% ipython --no-banner

In [1]: import numpy as np

In [2]: np.set_printoptions(precision=2, suppress=True, linewidth=160)

In [3]: K = np.array([[0.05, 2.0, -2.0, -2.0, 2.0, 3.0],
   ...:     [0.0, 0.05, 2.0, -2.0, 2.0, -3.0],
   ...:     [-3.0, -2.0, 0.05, 2.0, 2.0, -3.0],
   ...:     [0.0, 0.0, 3.0, -2.95, -2.0, -1.0],
   ...:     [3.0, 0.0, -2.0, 2.0, 2.05, 0.0],
   ...:     [0.0, 2.0, -2.0, -2.0, 2.0, 3.05]])

In [4]: K
Out[4]: 
array([[ 0.05,  2.  , -2.  , -2.  ,  2.  ,  3.  ],
       [ 0.  ,  0.05,  2.  , -2.  ,  2.  , -3.  ],
       [-3.  , -2.  ,  0.05,  2.  ,  2.  , -3.  ],
       [ 0.  ,  0.  ,  3.  , -2.95, -2.  , -1.  ],
       [ 3.  ,  0.  , -2.  ,  2.  ,  2.05,  0.  ],
       [ 0.  ,  2.  , -2.  , -2.  ,  2.  ,  3.05]])

In [5]: np.linalg.cond(K) > 100
Out[5]: np.True_

In [6]: np.abs(np.linalg.svd(K)[2][-1])
Out[6]: array([0.02, 0.11, 0.71, 0.31, 0.36, 0.51])

In [7]: print(round(np.log10(np.linalg.cond(K))))
3

In [8]: [round(float(x), 2) for x in np.linalg.svd(K, compute_uv=False)[:3]]
Out[8]: [8.23, 6.37, 4.75]

In [9]: np.argsort(-np.linalg.norm(K, axis=0).round(6), kind="stable")[:3]
Out[9]: array([5, 3, 2])

In [10]: np.round(np.linalg.norm(K, 2) / np.linalg.norm(K), 2)
Out[10]: np.float64(0.68)

In [11]: U, sv, Vt = np.linalg.svd(K)

In [12]: sv
Out[12]: array([8.23, 6.37, 4.75, 3.76, 0.35, 0.02])

In [13]: B = U[:, :5] @ np.diag(sv[:5]) @ Vt[:5]

In [14]: round(float(np.linalg.norm(K - B) / np.linalg.norm(K)), 2)
Out[14]: 0.0

In [15]: J = np.load("x.npy")

In [16]: J
Out[16]: 
array([[ 0.49,  0.01,  2.02,  1.53],
       [-0.26,  0.02, -1.02, -0.79],
       [-0.53, -0.02, -2.12, -1.6 ],
       [ 0.99, -0.01,  3.93,  2.95],
       [ 0.46, -0.01,  1.81,  1.38],
       [-1.36, -0.01, -5.43, -4.04],
       [-0.61, -0.01, -2.49, -1.86],
       [-0.01,  0.  , -0.15, -0.13],
       [ 0.09,  0.01,  0.19,  0.15],
       [-1.06,  0.01, -4.38, -3.28],
       [ 1.67,  0.  ,  6.72,  4.98],
       [-1.21, -0.02, -4.78, -3.6 ],
       [ 0.79, -0.02,  3.14,  2.34],
       [-0.53,  0.  , -2.24, -1.69],
       [ 0.26,  0.  ,  1.04,  0.74],
       [-0.57,  0.02, -2.2 , -1.67],
       [-0.5 ,  0.03, -2.13, -1.59],
       [ 1.97, -0.03,  7.84,  5.91],
       [-0.29,  0.02, -1.11, -0.77],
       [ 2.01, -0.01,  7.87,  5.89],
       [-0.65,  0.03, -2.66, -2.03],
       [-0.5 , -0.04, -2.03, -1.49],
       [ 0.84,  0.  ,  3.21,  2.41],
       [-1.  , -0.04, -3.9 , -2.93],
       [ 0.32, -0.01,  1.27,  0.94],
       [-0.2 , -0.01, -0.74, -0.56]])

In [17]: Q, Rm = np.linalg.qr(J)

In [18]: Rm
Out[18]: 
array([[ -4.63,   0.01, -18.44, -13.81],
       [  0.  ,  -0.1 ,   0.07,   0.07],
       [  0.  ,   0.  ,   0.42,   0.3 ],
       [  0.  ,   0.  ,   0.  ,  -0.13]])

In [19]: print(round(abs(Rm[0, 0]), 2), np.round(np.linalg.norm(J[:, 0]), 2))
4.63 4.63

In [20]: np.round(Q.T @ Q, 2) + 0
Out[20]: 
array([[1., 0., 0., 0.],
       [0., 1., 0., 0.],
       [0., 0., 1., 0.],
       [0., 0., 0., 1.]])

In [21]: np.round(Q @ Rm, 2) + 0
Out[21]: 
array([[ 0.49,  0.01,  2.02,  1.53],
       [-0.26,  0.02, -1.02, -0.79],
       [-0.53, -0.02, -2.12, -1.6 ],
       [ 0.99, -0.01,  3.93,  2.95],
       [ 0.46, -0.01,  1.81,  1.38],
       [-1.36, -0.01, -5.43, -4.04],
       [-0.61, -0.01, -2.49, -1.86],
       [-0.01,  0.  , -0.15, -0.13],
       [ 0.09,  0.01,  0.19,  0.15],
       [-1.06,  0.01, -4.38, -3.28],
       [ 1.67,  0.  ,  6.72,  4.98],
       [-1.21, -0.02, -4.78, -3.6 ],
       [ 0.79, -0.02,  3.14,  2.34],
       [-0.53,  0.  , -2.24, -1.69],
       [ 0.26,  0.  ,  1.04,  0.74],
       [-0.57,  0.02, -2.2 , -1.67],
       [-0.5 ,  0.03, -2.13, -1.59],
       [ 1.97, -0.03,  7.84,  5.91],
       [-0.29,  0.02, -1.11, -0.77],
       [ 2.01, -0.01,  7.87,  5.89],
       [-0.65,  0.03, -2.66, -2.03],
       [-0.5 , -0.04, -2.03, -1.49],
       [ 0.84,  0.  ,  3.21,  2.41],
       [-1.  , -0.04, -3.9 , -2.93],
       [ 0.32, -0.01,  1.27,  0.94],
       [-0.2 , -0.01, -0.74, -0.56]])

In [22]: np.allclose(Rm.T @ Rm, J.T @ J)
Out[22]: True

In [23]: print(np.abs(np.linalg.svd(J)[2][-1]))
[0.37 0.86 0.15 0.32]

In [24]: [round(float(x), 2) for x in np.linalg.svd(J, compute_uv=False)[:3]]
Out[24]: [23.5, 0.11, 0.1]

In [25]: np.linalg.matrix_rank(J, rtol=0.1)
Out[25]: np.int64(1)

In [26]: print(round(np.log10(np.linalg.cond(J))))
2

In [27]: C2 = np.cov(J, rowvar=False)

In [28]: J.std(axis=0)
Out[28]: array([0.91, 0.02, 3.62, 2.71])

In [29]: np.argwhere(np.triu(np.abs(np.corrcoef(J.T)) > 0.8, 1))
Out[29]: 
array([[0, 2],
       [0, 3],
       [2, 3]])

In [30]: np.argsort(-J.std(axis=0).round(6), kind="stable")
Out[30]: array([2, 3, 0, 1])

In [31]: hat = J @ np.linalg.solve(J.T @ J, J.T)

In [32]: np.round(np.trace(hat), 2)
Out[32]: np.float64(4.0)

In [33]: np.round(hat @ J[:, 1], 2) + 0
Out[33]: 
array([ 0.01,  0.02, -0.02, -0.01, -0.01, -0.01, -0.01,  0.  ,  0.01,  0.01,  0.  , -0.02, -0.02,  0.  ,  0.  ,  0.02,  0.03, -0.03,  0.02, -0.01,  0.03,
       -0.04,  0.  , -0.04, -0.01, -0.01])

In [34]: np.round(np.linalg.eigvalsh(hat), 2) + 0
Out[34]: array([0., 0., 0., 0., 0., 0., 0., 0., 0., 0., 0., 0., 0., 0., 0., 0., 0., 0., 0., 0., 0., 0., 1., 1., 1., 1.])

In [35]: M = np.load("mat.npy")

In [36]: print(M)
[[ 1  0  0  0  0  0  0]
 [ 2  1  0  0  0  0  0]
 [ 0  3  1  0  0  0  0]
 [-2 -3  2  1  0  0  0]
 [ 1 -3  1  0  1  0  0]
 [ 2 -1 -3 -1  3  1  0]
 [ 1  1  3  0  1 -2  1]]

In [37]: C2 = M.T @ M

In [38]: np.trace(C2), (M ** 2).sum()
Out[38]: (np.int64(88), np.int64(88))

In [39]: np.round(np.linalg.svd(M, compute_uv=False) ** 2, 2) + 0
Out[39]: array([34.33, 31.98, 17.16,  3.32,  1.08,  0.12,  0.  ])

In [40]: (M @ M.T).shape
Out[40]: (7, 7)

In [41]: arr = np.array([[1.97, 0.0, 2.99],
    ...:     [2.08, 0.1, 3.08],
    ...:     [2.1, 0.04, 3.05],
    ...:     [1.97, 0.01, 3.04],
    ...:     [1.99, -0.03, 3.04],
    ...:     [0.02, 0.02, -0.04],
    ...:     [0.04, -0.04, 0.03],
    ...:     [0.04, 0.09, 0.08],
    ...:     [0.02, -0.08, -0.02],
    ...:     [-0.06, 0.01, -0.05],
    ...:     [0.03, 0.02, 1.1],
    ...:     [-0.04, -0.04, 1.06],
    ...:     [-0.09, 0.04, 0.99],
    ...:     [0.05, 0.0, 1.01],
    ...:     [-0.03, 0.03, 0.94]])

In [42]: Xc = (arr - arr.mean(axis=0)) / arr.std(axis=0)

In [43]: print(Xc.std(axis=0))
[1. 1. 1.]

In [44]: coef = np.linalg.lstsq(np.delete(Xc, 2, axis=1), Xc[:, 2])[0]

In [45]: coef
Out[45]: array([0.93, 0.03])

In [46]: np.round(1 - np.var(Xc[:, 2] - np.delete(Xc, 2, axis=1) @ coef), 2)
Out[46]: np.float64(0.88)

In [47]: m1 = np.array([[3, 0, 0, 0, 0, 0, 0],
    ...:     [0, 0, 2, 2, 0, 0, 3],
    ...:     [0, 2, 2, 0, 0, 0, 0],
    ...:     [0, 0, 0, 2, 0, 0, 0],
    ...:     [0, 2, 2, 0, 0, 0, 0],
    ...:     [1, 0, 0, 0, 0, 2, 0],
    ...:     [2, 0, 1, 0, 0, 0, 0]])

In [48]: m1
Out[48]: 
array([[3, 0, 0, 0, 0, 0, 0],
       [0, 0, 2, 2, 0, 0, 3],
       [0, 2, 2, 0, 0, 0, 0],
       [0, 0, 0, 2, 0, 0, 0],
       [0, 2, 2, 0, 0, 0, 0],
       [1, 0, 0, 0, 0, 2, 0],
       [2, 0, 1, 0, 0, 0, 0]])

In [49]: B = np.array([[0, -1, -2],
    ...:     [-3, -1, -2],
    ...:     [0, 1, 2],
    ...:     [0, -1, -1],
    ...:     [0, -1, -3],
    ...:     [3, -3, 0],
    ...:     [2, -1, -3]])

In [50]: np.linalg.matrix_rank(np.vstack([m1, B.T]))
Out[50]: np.int64(7)

In [51]: np.einsum("ik,kj->ij", m1, B)
Out[51]: 
array([[ 0, -3, -6],
       [ 6, -3, -7],
       [-6,  0,  0],
       [ 0, -2, -2],
       [-6,  0,  0],
       [ 6, -7, -2],
       [ 0, -1, -2]])

In [52]: E = np.array([[0, 0, 0, 0, 0],
    ...:     [0, 1, 0, 0, 0],
    ...:     [0, 0, 2, 0, 0],
    ...:     [0, 0, 0, 1, 0],
    ...:     [0, 0, 0, 0, 0]])

In [53]: # column 4 repeats column 0

In [54]: E @ E.T
Out[54]: 
array([[0, 0, 0, 0, 0],
       [0, 1, 0, 0, 0],
       [0, 0, 4, 0, 0],
       [0, 0, 0, 1, 0],
       [0, 0, 0, 0, 0]])

In [55]: rng = np.random.default_rng(86694)

In [56]: A = rng.normal(size=(13, 5))

In [57]: A = 3 * A / np.linalg.norm(A, axis=1, keepdims=True)

In [58]: A
Out[58]: 
array([[-1.76,  1.41, -0.65, -1.87, -0.07],
       [-1.82, -2.04, -0.62, -0.19, -1.05],
       [ 1.46,  1.73,  0.4 , -1.27, -1.44],
       [ 0.13, -2.5 ,  0.02, -1.64,  0.19],
       [ 2.52,  1.28,  0.85, -0.25,  0.46],
       [ 1.5 , -1.57,  1.53, -0.38, -1.35],
       [ 0.31, -2.26, -0.85, -0.26,  1.74],
       [ 2.33,  0.14, -0.78,  0.04,  1.71],
       [-2.57, -0.02,  0.46, -1.47,  0.18],
       [ 2.09, -0.26,  1.81,  1.13, -0.21],
       [-0.17,  2.43, -0.23,  1.7 , -0.38],
       [-0.93, -1.54, -1.98, -1.14, -0.73],
       [ 1.63, -0.24,  2.2 ,  1.18, -0.25]])

In [59]: Xc = A - A.mean(axis=0)

In [60]: vecs = np.linalg.svd(Xc)[2][:4]

In [61]: B = Xc - Xc @ vecs.T @ vecs

In [62]: B.std(axis=0)
Out[62]: array([0.2 , 0.04, 0.46, 0.17, 0.46])

In [63]: B = np.c_[A[:, :1] @ np.array([[-3]]), np.array([-8, 4, 9, 0, -2, 6, -3, -7, -8, 6, 6, -8, -6])]

In [64]: B
Out[64]: 
array([[ 5.27, -8.  ],
       [ 5.47,  4.  ],
       [-4.38,  9.  ],
       [-0.38,  0.  ],
       [-7.56, -2.  ],
       [-4.49,  6.  ],
       [-0.94, -3.  ],
       [-7.  , -7.  ],
       [ 7.7 , -8.  ],
       [-6.26,  6.  ],
       [ 0.52,  6.  ],
       [ 2.79, -8.  ],
       [-4.89, -6.  ]])

In [65]: np.linalg.matrix_rank(np.c_[A, B])
Out[65]: np.int64(6)

In [66]: np.round(np.linalg.lstsq(A, B[:, 0])[0], 2) + 0
Out[66]: array([-3.,  0.,  0.,  0.,  0.])

In [67]: np.linalg.matrix_rank(B)
Out[67]: np.int64(2)

In [68]: hat = A @ np.linalg.solve(A.T @ A, A.T)

In [69]: np.round(np.linalg.eigvalsh(hat), 2) + 0
Out[69]: array([0., 0., 0., 0., 0., 0., 0., 0., 1., 1., 1., 1., 1.])

In [70]: Xc = A - A.mean(axis=0)

In [71]: U, sv, Vt = np.linalg.svd(Xc, full_matrices=False)

In [72]: print(np.abs(Vt[-1]))
[0.28 0.06 0.66 0.24 0.65]

In [73]: round((sv ** 2).sum() ** 2 / (sv ** 4).sum(), 2)
Out[73]: np.float64(3.33)

In [74]: Vt[0] * np.sign(Vt[0, np.abs(Vt[0]).argmax()])
Out[74]: array([0.75, 0.39, 0.4 , 0.36, 0.02])

In [75]: np.abs(U[:, 0]).argmax()
Out[75]: np.int64(11)

In [76]: (np.sign(U[:, 0]) == np.sign(U[0, 0])).astype(int)
Out[76]: array([1, 1, 0, 1, 0, 0, 1, 0, 1, 0, 0, 1, 0])

In [77]: np.abs(Vt[0]).argmax()
Out[77]: np.int64(0)

In [78]: print(np.round(Xc.mean(axis=0), 2) + 0)
[0. 0. 0. 0. 0.]

In [79]: data = np.load("data.npy")

In [80]: data
Out[80]: 
array([[ 2.21, -5.19,  2.14],
       [-2.12,  5.02, -2.03],
       [ 0.7 , -1.74,  0.59],
       [ 0.04,  0.17,  0.01],
       [-0.05, -0.03, -0.02],
       [ 1.63, -3.32,  1.5 ],
       [ 1.39, -3.29,  1.32],
       [ 0.74, -1.73,  0.8 ],
       [-0.56,  1.71, -0.63],
       [-1.38,  3.56, -1.55],
       [-0.44,  1.59, -0.71],
       [-1.34,  3.54, -1.48],
       [ 1.98, -5.09,  2.09],
       [ 0.6 , -1.81,  0.62],
       [-0.86,  1.83, -0.69],
       [ 1.96, -5.23,  2.14],
       [-2.05,  4.98, -2.15],
       [-1.9 ,  5.24, -2.17],
       [ 1.32, -3.4 ,  1.48],
       [-0.58,  1.71, -0.82],
       [ 2.07, -5.08,  2.21],
       [-0.64,  1.59, -0.67],
       [ 0.82, -1.55,  0.69],
       [ 0.1 ,  0.09,  0.04],
       [-0.69,  1.64, -0.55],
       [-2.2 ,  5.01, -2.06],
       [ 0.02,  0.05,  0.02],
       [ 1.4 , -3.52,  1.47],
       [ 1.42, -3.42,  1.51],
       [ 2.22, -5.31,  2.11]])

In [81]: x = np.array([0, 2, 0])

In [82]: target = data @ x

In [83]: np.round(np.linalg.pinv(data) @ data, 2) + 0
Out[83]: 
array([[1., 0., 0.],
       [0., 1., 0.],
       [0., 0., 1.]])

In [84]: target = target + 0.1 * rng.normal(size=30)

In [85]: target.round(2) + 0
Out[85]: 
array([-10.35,   9.86,  -3.4 ,   0.34,  -0.08,  -6.67,  -6.56,  -3.51,   3.24,   7.24,   3.13,   7.14, -10.26,  -3.65,   3.6 , -10.46,   9.81,  10.4 ,  -6.79,
         3.4 , -10.15,   3.18,  -3.2 ,   0.  ,   3.26,  10.09,   0.25,  -6.89,  -6.79, -10.65])

In [86]: coef, *_ = np.linalg.lstsq(data, target)

In [87]: np.round(np.linalg.norm(target - data @ coef), 2)
Out[87]: np.float64(0.46)

In [88]: coef.round()
Out[88]: array([-0.,  2., -0.])

In [89]: [round(float(np.linalg.norm(np.linalg.solve(data.T @ data + lam * np.eye(3), data.T @ target))), 2) for lam in (0, 1, 10, 100)]
Out[89]: [1.88, 1.73, 1.69, 1.42]
